In [1]: import numpy as np

In [2]: np.set_printoptions(precision=2, suppress=True, linewidth=200, sign=" ")

In [3]: A = np.load("mat.npy")

In [4]: A
Out[4]: 
array([[ -3,  -1,  -3,  -2,  -1,  -2],
       [ -3,  -2,  -4,  -1,  -2,   1],
       [ -5,  -1,  -2,  -2,  -5,  -2],
       [ -3,   2,  -1,  -1,  -8,  -1],
       [ -6,  -1,  -2,   2,  -6,  -4],
       [ -6,  -4,  -2,   3,  -3,  -7],
       [ -5,  -5,   0,   3,   0,  -7],
       [ -6,  -7,  -1,   2,  -2,  -6],
       [ -9,  -6,  -1,   3,  -3,  -9],
       [ -7,  -6,   2,   2,  -2,  -9],
       [ -5,  -9,   2,  -1,  -3,  -7],
       [ -2,  -7,   2,   1,  -4,  -4],
       [ -3, -10,   4,   4,  -2,  -3],
       [ -4,  -8,   7,   2,   1,  -4],
       [ -4, -11,  10,  -1,   4,  -1],
       [ -6, -14,   7,  -2,   3,   2],
       [ -4, -11,  10,  -1,   2,   5]])

In [5]: gram = np.cov(A, rowvar=False)

In [6]: np.argsort(-A.std(axis=0).round(6), kind="stable")
Out[6]: array([ 2,  1,  5,  4,  3,  0])

In [7]: np.argwhere(np.triu(np.abs(np.corrcoef(A.T)) > 0.8, 1))
Out[7]: array([[ 1,  2]])

In [8]: Ac = A - A.mean(axis=0)

In [9]: vecs = np.linalg.svd(Ac)[2][:2]

In [10]: B = Ac - Ac @ vecs.T @ vecs

In [11]: np.round(np.linalg.norm(B) / np.linalg.norm(Ac), 2)
Out[11]: np.float64(0.37)

In [12]: np.diag(vecs.T @ vecs)
Out[12]: array([ 0.08,  0.48,  0.41,  0.14,  0.17,  0.73])

In [13]: B.std(axis=0)
Out[13]: array([ 1.33,  1.07,  1.32,  1.3 ,  1.56,  0.69])

In [14]: np.linalg.norm(B, axis=1).round(6).argmax()
Out[14]: np.int64(12)

In [15]: B = np.c_[A[:, :1] @ np.array([[-2]]), np.array([-5, -8, -1, 8, -6, 7, -1, 5, -6, -3, -8, 2, -6, -9, -3, 1, -6])]

In [16]: B
Out[16]: 
array([[ 6, -5],
       [ 6, -8],
       [10, -1],
       [ 6,  8],
       [12, -6],
       [12,  7],
       [10, -1],
       [12,  5],
       [18, -6],
       [14, -3],
       [10, -8],
       [ 4,  2],
       [ 6, -6],
       [ 8, -9],
       [ 8, -3],
       [12,  1],
       [ 8, -6]])

In [17]: np.round(np.linalg.norm(B - A @ np.linalg.lstsq(A, B)[0], axis=0), 2) + 0
Out[17]: array([  0.  ,  20.57])

In [18]: vec = np.array([0, 1])

In [19]: y = B @ vec

In [20]: y
Out[20]: array([-5, -8, -1,  8, -6,  7, -1,  5, -6, -3, -8,  2, -6, -9, -3,  1, -6])

In [21]: rng = np.random.default_rng(37991)

In [22]: y = y + 0.3 * rng.normal(size=17)

In [23]: y
Out[23]: array([-5.54, -7.96, -0.82,  7.49, -6.96,  6.76, -0.63,  5.29, -5.98, -3.31, -8.55,  1.52, -5.86, -8.98, -2.91,  0.61, -6.51])

In [24]: beta, *_ = np.linalg.lstsq(B, y)

In [25]: np.round(B.T @ (y - B @ beta), 2) + 0
Out[25]: array([ 0.,  0.])

In [26]: B = np.array([[0], [1], [-2], [-8]])

In [27]: cent = np.array([[0, 1, -2, -1, 0, -2, 1]])

In [28]: data = B @ cent

In [29]: data
Out[29]: 
array([[ 0,  0,  0,  0,  0,  0,  0],
       [ 0,  1, -2, -1,  0, -2,  1],
       [ 0, -2,  4,  2,  0,  4, -2],
       [ 0, -8, 16,  8,  0, 16, -8]])

In [30]: # column 4 repeats column 0

In [31]: round(float(np.trace(np.linalg.pinv(data) @ data)), 2)
Out[31]: 1.0

In [32]: np.allclose(data[:-1].T @ np.linalg.lstsq(data[:-1].T, data[-1])[0], data[-1])
Out[32]: True

In [33]: data @ np.linalg.pinv(data) @ data
Out[33]: 
array([[ 0.,  0.,  0.,  0.,  0.,  0.,  0.],
       [ 0.,  1., -2., -1.,  0., -2.,  1.],
       [ 0., -2.,  4.,  2.,  0.,  4., -2.],
       [ 0., -8., 16.,  8.,  0., 16., -8.]])

In [34]: Uu, sv, Vh = np.linalg.svd(data, full_matrices=False)

In [35]: np.round(Uu.T @ Uu, 2) + 0
Out[35]: 
array([[ 1.,  0.,  0.,  0.],
       [ 0.,  1.,  0.,  0.],
       [ 0.,  0.,  1.,  0.],
       [ 0.,  0.,  0.,  1.]])

In [36]: np.round(Uu.T @ data @ Vh.T, 2) + 0
Out[36]: 
array([[ 27.55,   0.  ,   0.  ,   0.  ],
       [  0.  ,   0.  ,   0.  ,   0.  ],
       [  0.  ,   0.  ,   0.  ,   0.  ],
       [  0.  ,   0.  ,   0.  ,   0.  ]])

In [37]: np.abs(Uu[:, 0]).round(6).argmax()
Out[37]: np.int64(3)

In [38]: sv.round(2) + 0
Out[38]: array([ 27.55,   0.  ,   0.  ,   0.  ])

In [39]: round(float(np.sqrt((sv ** 2).sum())), 2), round(np.linalg.norm(data), 2)
Out[39]: (27.55, np.float64(27.55))

In [40]: t = np.radians(30)

In [41]: r_ = np.eye(7)

In [42]: r_[4, 4] = r_[6, 6] = np.cos(t)

In [43]: r_[4, 6], r_[6, 4] = -np.sin(t), np.sin(t)

In [44]: r_
Out[44]: 
array([[ 1.  ,  0.  ,  0.  ,  0.  ,  0.  ,  0.  ,  0.  ],
       [ 0.  ,  1.  ,  0.  ,  0.  ,  0.  ,  0.  ,  0.  ],
       [ 0.  ,  0.  ,  1.  ,  0.  ,  0.  ,  0.  ,  0.  ],
       [ 0.  ,  0.  ,  0.  ,  1.  ,  0.  ,  0.  ,  0.  ],
       [ 0.  ,  0.  ,  0.  ,  0.  ,  0.87,  0.  , -0.5 ],
       [ 0.  ,  0.  ,  0.  ,  0.  ,  0.  ,  1.  ,  0.  ],
       [ 0.  ,  0.  ,  0.  ,  0.  ,  0.5 ,  0.  ,  0.87]])

In [45]: B = data @ r_.T

In [46]: np.allclose(np.linalg.norm(data, axis=1), np.linalg.norm(B, axis=1))
Out[46]: True

In [47]: np.round(np.linalg.svd(data, compute_uv=False), 2) + 0, np.round(np.linalg.svd(B, compute_uv=False), 2) + 0
Out[47]: 
(array([ 27.55,   0.  ,   0.  ,   0.  ]),
 array([ 27.55,   0.  ,   0.  ,   0.  ]))

In [48]: B = np.array([[1, 2, 2],
    ...:     [2, 0, 2],
    ...:     [3, 2, 3],
    ...:     [3, 0, 3],
    ...:     [2, 1, 2],
    ...:     [0, 1, 0],
    ...:     [1, 2, 1]])

In [49]: np.einsum("ij,ij->i", r_, r_)
Out[49]: array([ 1.,  1.,  1.,  1.,  1.,  1.,  1.])

In [50]: r_ @ B
Out[50]: 
array([[ 1.  ,  2.  ,  2.  ],
       [ 2.  ,  0.  ,  2.  ],
       [ 3.  ,  2.  ,  3.  ],
       [ 3.  ,  0.  ,  3.  ],
       [ 1.23, -0.13,  1.23],
       [ 0.  ,  1.  ,  0.  ],
       [ 1.87,  2.23,  1.87]])

In [51]: B.T @ r_.T
Out[51]: 
array([[ 1.  ,  2.  ,  3.  ,  3.  ,  1.23,  0.  ,  1.87],
       [ 2.  ,  0.  ,  2.  ,  0.  , -0.13,  1.  ,  2.23],
       [ 2.  ,  2.  ,  3.  ,  3.  ,  1.23,  0.  ,  1.87]])

In [52]: np.einsum("ij->j", r_)
Out[52]: array([ 1.  ,  1.  ,  1.  ,  1.  ,  1.37,  1.  ,  0.37])

In [53]: Uu, sv, Vh = np.linalg.svd(data)

In [54]: np.argmax(sv[:-1] / (sv[1:] + 1e-6)) + 1
Out[54]: np.int64(1)

In [55]: sv.round(2) + 0
Out[55]: array([ 27.55,   0.  ,   0.  ,   0.  ])

In [56]: B = Uu[:, :1] @ np.diag(sv[:1]) @ Vh[:1]

In [57]: round(float(np.linalg.norm(data - B, 2)), 2), round(float(sv[1]), 2)
Out[57]: (0.0, 0.0)

In [58]: np.linalg.matrix_rank(B)
Out[58]: np.int64(1)

In [59]: np.round(np.linalg.norm(data - B) / np.linalg.norm(data), 2)
Out[59]: np.float64(0.0)

In [60]: X = np.loadtxt("arr.csv", delimiter=",")

In [61]: X
Out[61]: 
array([[-1.36,  0.72,  0.68],
       [-1.32,  0.72,  0.71],
       [ 0.93, -0.54, -0.44],
       [-0.34,  0.18,  0.14],
       [-0.27,  0.17,  0.13],
       [-1.78,  0.83,  0.87],
       [ 0.2 , -0.05, -0.1 ],
       [ 0.72, -0.42, -0.35],
       [ 1.41, -0.69, -0.68],
       [-3.53,  1.74,  1.71],
       [ 1.61, -0.8 , -0.82],
       [ 1.83, -0.82, -0.89],
       [ 0.6 , -0.27, -0.27],
       [-0.25,  0.11,  0.22],
       [-0.34,  0.08,  0.14],
       [-0.39,  0.21,  0.13]])

In [62]: Ac = X - X.mean(axis=0)

In [63]: vecs = np.linalg.svd(Ac)[2][:1]

In [64]: B = Ac - Ac @ vecs.T @ vecs

In [65]: (Ac @ vecs.T).std(axis=0)
Out[65]: array([ 1.64])

In [66]: np.linalg.matrix_rank(X)
Out[66]: np.int64(3)

In [67]: np.unravel_index(np.abs(X).argmax(), X.shape)
Out[67]: (np.int64(9), np.int64(0))

In [68]: X.sum(axis=1)
Out[68]: array([ 0.04,  0.11, -0.05, -0.02,  0.03, -0.08,  0.05, -0.05,  0.04, -0.08, -0.01,  0.12,  0.06,  0.08, -0.12, -0.05])

In [69]: np.abs(X).max()
Out[69]: np.float64(3.53)

In [70]: X.mean(axis=0)
Out[70]: array([-0.14,  0.07,  0.07])

In [71]: vec = np.array([1, 0, 0])

In [72]: y = X @ vec

In [73]: np.round(np.linalg.lstsq(X, y)[0], 2) + 0
Out[73]: array([ 1.,  0.,  0.])

In [74]: np.round(np.linalg.solve(X.T @ X, X.T @ y), 2) + 0
Out[74]: array([ 1.,  0.,  0.])

In [75]: np.round(np.linalg.pinv(X) @ X, 2) + 0
Out[75]: 
array([[ 1.,  0.,  0.],
       [ 0.,  1.,  0.],
       [ 0.,  0.,  1.]])

In [76]: y
Out[76]: array([-1.36, -1.32,  0.93, -0.34, -0.27, -1.78,  0.2 ,  0.72,  1.41, -3.53,  1.61,  1.83,  0.6 , -0.25, -0.34, -0.39])

In [77]: y = y + 0.02 * rng.normal(size=16)

In [78]: y
Out[78]: array([-1.37, -1.34,  0.89, -0.31, -0.24, -1.78,  0.2 ,  0.69,  1.43, -3.54,  1.59,  1.84,  0.63, -0.22, -0.31, -0.39])

In [79]: beta, *_ = np.linalg.lstsq(X, y)

In [80]: [round(float(np.linalg.norm(np.linalg.solve(X.T @ X + lam * np.eye(3), X.T @ y))), 2) for lam in (0, 1, 10, 100)]
Out[80]: [1.05, 0.8, 0.67, 0.25]

In [81]: np.round(X.T @ (y - X @ beta), 2) + 0
Out[81]: array([ 0.,  0.,  0.])

In [82]: np.round(np.linalg.norm(y - X @ beta), 2)
Out[82]: np.float64(0.09)

In [83]: Ac = (X - X.mean(axis=0)) / X.std(axis=0)

In [84]: Ac.std(axis=0)
Out[84]: array([ 1.,  1.,  1.])

In [85]: beta = np.linalg.lstsq(np.delete(Ac, 1, axis=1), Ac[:, 1])[0]

In [86]: np.abs(beta).argmax()
Out[86]: np.int64(0)

In [87]: beta
Out[87]: array([-0.79,  0.21])

In [88]: J = np.minimum.outer(np.arange(1, 4), np.arange(1, 4)) * -2

In [89]: J
Out[89]: 
array([[-2, -2, -2],
       [-2, -4, -4],
       [-2, -4, -6]])

In [90]: Uu, sv, Vh = np.linalg.svd(data)

In [91]: vecs = Vh[:(sv > 1e-8).sum()]

In [92]: vec = data[0] + -3 * data[3] + rng.integers(2) * np.eye(7)[4]

In [93]: vec
Out[93]: array([  0.,  24., -48., -24.,   1., -48.,  24.])

In [94]: vecs.T @ vecs
Out[94]: 
array([[ 0.  ,  0.  ,  0.  ,  0.  ,  0.  ,  0.  ,  0.  ],
       [ 0.  ,  0.09, -0.18, -0.09,  0.  , -0.18,  0.09],
       [ 0.  , -0.18,  0.36,  0.18,  0.  ,  0.36, -0.18],
       [ 0.  , -0.09,  0.18,  0.09,  0.  ,  0.18, -0.09],
       [ 0.  ,  0.  ,  0.  ,  0.  ,  0.  ,  0.  ,  0.  ],
       [ 0.  , -0.18,  0.36,  0.18,  0.  ,  0.36, -0.18],
       [ 0.  ,  0.09, -0.18, -0.09,  0.  , -0.18,  0.09]])

In [95]: np.diag(vecs.T @ vecs)
Out[95]: array([ 0.  ,  0.09,  0.36,  0.09,  0.  ,  0.36,  0.09])

In [96]: B = np.array([[0, 2], [2, 2]])

In [97]: cent = np.kron(B, J)

In [98]: cent
Out[98]: 
array([[  0,   0,   0,  -4,  -4,  -4],
       [  0,   0,   0,  -4,  -8,  -8],
       [  0,   0,   0,  -4,  -8, -12],
       [ -4,  -4,  -4,  -4,  -4,  -4],
       [ -4,  -8,  -8,  -4,  -8,  -8],
       [ -4,  -8, -12,  -4,  -8, -12]])

In [99]: round(np.linalg.norm(cent, 2), 2), np.round(np.linalg.norm(B, 2) * np.linalg.norm(J, 2), 2)
Out[99]: (np.float64(32.68), np.float64(32.68))

In [100]: cent.shape
Out[100]: (6, 6)

In [101]: F = np.load("data.npy")

In [102]: F
Out[102]: 
array([[-3,  2, -3],
       [-3,  1, -2],
       [ 1,  0,  2],
       [ 1,  2,  3],
       [ 2,  0,  3],
       [-2,  2, -2],
       [ 0,  1, -1]])

In [103]: hat = F @ np.linalg.solve(F.T @ F, F.T)

In [104]: np.diag(hat)
Out[104]: array([ 0.4 ,  0.63,  0.15,  0.73,  0.25,  0.33,  0.51])

In [105]: hat
Out[105]: 
array([[ 0.4 ,  0.26, -0.1 ,  0.07, -0.16,  0.33,  0.14],
       [ 0.26,  0.63,  0.06,  0.03, -0.12,  0.08, -0.37],
       [-0.1 ,  0.06,  0.15,  0.23,  0.17, -0.08, -0.16],
       [ 0.07,  0.03,  0.23,  0.73,  0.33,  0.17,  0.04],
       [-0.16, -0.12,  0.17,  0.33,  0.25, -0.08, -0.05],
       [ 0.33,  0.08, -0.08,  0.17, -0.08,  0.33,  0.25],
       [ 0.14, -0.37, -0.16,  0.04, -0.05,  0.25,  0.51]])

In [106]: np.round((np.eye(7) - hat) @ F, 2) + 0
Out[106]: 
array([[ 0.,  0.,  0.],
       [ 0.,  0.,  0.],
       [ 0.,  0.,  0.],
       [ 0.,  0.,  0.],
       [ 0.,  0.,  0.],
       [ 0.,  0.,  0.],
       [ 0.,  0.,  0.]])

In [107]: np.linalg.matrix_rank(np.eye(7) - hat)
Out[107]: np.int64(4)

In [108]: np.round(hat @ F[:, 1], 2) + 0
Out[108]: array([ 2.,  1.,  0.,  2.,  0.,  2.,  1.])

In [109]: blk = np.stack([F, -1 * F, F[::-1]])

In [110]: np.einsum("bij,cij->bc", blk, blk)
Out[110]: 
array([[ 82, -82,  64],
       [-82,  82, -64],
       [ 64, -64,  82]])

In [111]: blk.shape
Out[111]: (3, 7, 3)
